$ python3 -q
>>> import numpy as np
>>> from numpy import linalg as LA
>>> np.set_printoptions(precision=4, suppress=True, linewidth=120, floatmode="fixed")
>>> m1, _ = LA.qr(np.array([[0.0, 0.0, -0.4, -1.0, 0.0],
...     [1.5, 2.0, -0.4, -0.7, 0.1],
...     [1.0, 0.5, 0.3, 1.6, 0.2],
...     [-1.3, 0.7, -1.9, -0.7, 0.5],
...     [0.9, 1.9, -0.5, -0.3, 1.2]]))
>>> m1
array([[ 0.0000,  0.0000, -0.7388, -0.4280,  0.5206],
       [-0.6255, -0.3876, -0.2354, -0.2841, -0.5677],
       [-0.4170,  0.1094, -0.3743,  0.8099,  0.1348],
       [ 0.5421, -0.7380, -0.2548,  0.2826, -0.1293],
       [-0.3753, -0.5415,  0.4402, -0.0182,  0.6098]])
>>> # orthonormal columns
>>> vec = np.array([1, 0, -2, 2, 1])
>>> np.round(LA.inv(m1), 4) + 0
array([[ 0.0000, -0.6255, -0.4170,  0.5421, -0.3753],
       [ 0.0000, -0.3876,  0.1094, -0.7380, -0.5415],
       [-0.7388, -0.2354, -0.3743, -0.2548,  0.4402],
       [-0.4280, -0.2841,  0.8099,  0.2826, -0.0182],
       [ 0.5206, -0.5677,  0.1348, -0.1293,  0.6098]])
>>> round(LA.det(m1), 4)
np.float64(1.0)
>>> O, vecs = LA.qr(m1[:, :2])[0], LA.qr(m1[:, 2:])[0]
>>> sig = LA.svd(O.T @ vecs, compute_uv=False)
>>> np.degrees(np.arccos(sig.clip(0, 1)))
array([90.0000, 90.0000])
>>> feats = np.load("run8.npy")
>>> feats
array([[ 1.6000, -0.2000,  0.5000,  0.6000, -0.1000],
       [ 0.3640, -0.9487, -1.5037, -0.2101,  0.6167],
       [ 0.3000, -1.0000, -1.5000, -0.2000,  0.5000],
       [-1.1000, -0.6000, -1.3000,  0.2000,  0.5000],
       [ 0.2000, -1.3000,  0.6000, -0.1000, -0.1000]])
>>> rng = np.random.default_rng(399428)
>>> lab = rng.permutation(5)
>>> lab
array([0, 2, 1, 3, 4])
>>> out = feats[lab][:, lab]
>>> np.allclose(out, feats)
False
>>> out
array([[ 1.6000,  0.5000, -0.2000,  0.6000, -0.1000],
       [ 0.3000, -1.5000, -1.0000, -0.2000,  0.5000],
       [ 0.3640, -1.5037, -0.9487, -0.2101,  0.6167],
       [-1.1000, -1.3000, -0.6000,  0.2000,  0.5000],
       [ 0.2000,  0.6000, -1.3000, -0.1000, -0.1000]])
>>> np.round(LA.det(out), 4), round(float(LA.det(feats[lab])), 4)
(np.float64(-0.4144), 0.4144)
>>> O = out.astype(float).copy()
>>> for j in range(5):
...     O[:, j] -= O[:, :j] @ (O[:, :j].T @ O[:, j])
...     O[:, j] /= LA.norm(O[:, j])
... 
>>> np.round(O.T @ O, 4) + 0
array([[1.0000, 0.0000, 0.0000, 0.0000, 0.0000],
       [0.0000, 1.0000, 0.0000, 0.0000, 0.0000],
       [0.0000, 0.0000, 1.0000, 0.0000, 0.0000],
       [0.0000, 0.0000, 0.0000, 1.0000, 0.0000],
       [0.0000, 0.0000, 0.0000, 0.0000, 1.0000]])
>>> F = np.load("arr.npy")
>>> F
array([[-1, -1, -1],
       [-1, -2, -2],
       [-1, -2, -3]])
>>> # symmetric
>>> F[0] @ F[2]
np.int64(6)
>>> LA.norm(F, axis=1)
array([1.7321, 3.0000, 3.7417])
>>> round(LA.norm(F, "nuc"), 4)
np.float64(6.0)
>>> vec = np.array([2, -2, 3])
>>> (F @ vec).argmax()
np.int64(0)
>>> np.sign((F @ vec).round(6))
array([-1, -1, -1])
>>> F @ np.ones(3)
array([-3.0000, -5.0000, -6.0000])
>>> np.einsum("ij,j->i", F, vec)
array([-3, -4, -7])
>>> LA.norm(F @ vec) <= LA.norm(F, 2) * LA.norm(vec) + 1e-9
np.True_
>>> F @ (2 * vec)
array([ -6,  -8, -14])
>>> F * vec
array([[-2,  2, -3],
       [-2,  4, -6],
       [-2,  4, -9]])
>>> F @ vec
array([-3, -4, -7])
>>> w, vecs = LA.eigh(F)
>>> round(float(w.sum()), 4), np.trace(F)
(-6.0, np.int64(-6))
>>> LA.eigvalsh(F @ F)
array([ 0.0949,  0.4136, 25.4916])
>>> (w > 1e-8).sum(), (w < -1e-8).sum()
(np.int64(0), np.int64(3))
>>> LA.eigvalsh(F + -1 * np.eye(3))
array([-6.0489, -1.6431, -1.3080])
>>> J = np.loadtxt("x.csv", delimiter=",")
>>> J
array([[1.0000, 0.0000, 0.0000, 0.0000, 0.0000],
       [1.0000, 1.0000, 0.0000, 1.0000, 0.0000],
       [0.0000, 0.0000, 2.0000, 0.0000, 0.0000],
       [1.0000, 1.0000, 0.0000, 2.0000, 0.0000],
       [0.0000, 0.0000, 0.0000, 0.0000, 0.0000]])
>>> np.sort(LA.eigvals(J).real)
array([0.0000, 0.3820, 1.0000, 2.0000, 2.6180])
>>> (J != 0).astype(int)
array([[1, 0, 0, 0, 0],
       [1, 1, 0, 1, 0],
       [0, 0, 1, 0, 0],
       [1, 1, 0, 1, 0],
       [0, 0, 0, 0, 0]])
>>> E = np.loadtxt("layer19.csv", delimiter=",")
>>> E
array([[0.3333, 0.3333, 0.0000, 0.3333, 0.0000],
       [0.0000, 1.0000, 0.0000, 0.0000, 0.0000],
       [0.3333, 0.3333, 0.3333, 0.0000, 0.0000],
       [0.0000, 0.5000, 0.0000, 0.5000, 0.0000],
       [0.0000, 0.0000, 0.3333, 0.3333, 0.3333]])
>>> np.einsum("ii->", E)
np.float64(2.5)
>>> round(LA.det(E.T), 4)
np.float64(0.0185)
>>> round(LA.det(2 * E), 4), round(float(LA.det(E)), 4)
(np.float64(0.5926), 0.0185)
>>> round(LA.eigvals(E).sum().real, 4)
np.float64(2.5)
>>> np.kron(np.eye(2, dtype=int), E)
array([[0.3333, 0.3333, 0.0000, 0.3333, 0.0000, 0.0000, 0.0000, 0.0000, 0.0000, 0.0000],
       [0.0000, 1.0000, 0.0000, 0.0000, 0.0000, 0.0000, 0.0000, 0.0000, 0.0000, 0.0000],
       [0.3333, 0.3333, 0.3333, 0.0000, 0.0000, 0.0000, 0.0000, 0.0000, 0.0000, 0.0000],
       [0.0000, 0.5000, 0.0000, 0.5000, 0.0000, 0.0000, 0.0000, 0.0000, 0.0000, 0.0000],
       [0.0000, 0.0000, 0.3333, 0.3333, 0.3333, 0.0000, 0.0000, 0.0000, 0.0000, 0.0000],
       [0.0000, 0.0000, 0.0000, 0.0000, 0.0000, 0.3333, 0.3333, 0.0000, 0.3333, 0.0000],
       [0.0000, 0.0000, 0.0000, 0.0000, 0.0000, 0.0000, 1.0000, 0.0000, 0.0000, 0.0000],
       [0.0000, 0.0000, 0.0000, 0.0000, 0.0000, 0.3333, 0.3333, 0.3333, 0.0000, 0.0000],
       [0.0000, 0.0000, 0.0000, 0.0000, 0.0000, 0.0000, 0.5000, 0.0000, 0.5000, 0.0000],
       [0.0000, 0.0000, 0.0000, 0.0000, 0.0000, 0.0000, 0.0000, 0.3333, 0.3333, 0.3333]])
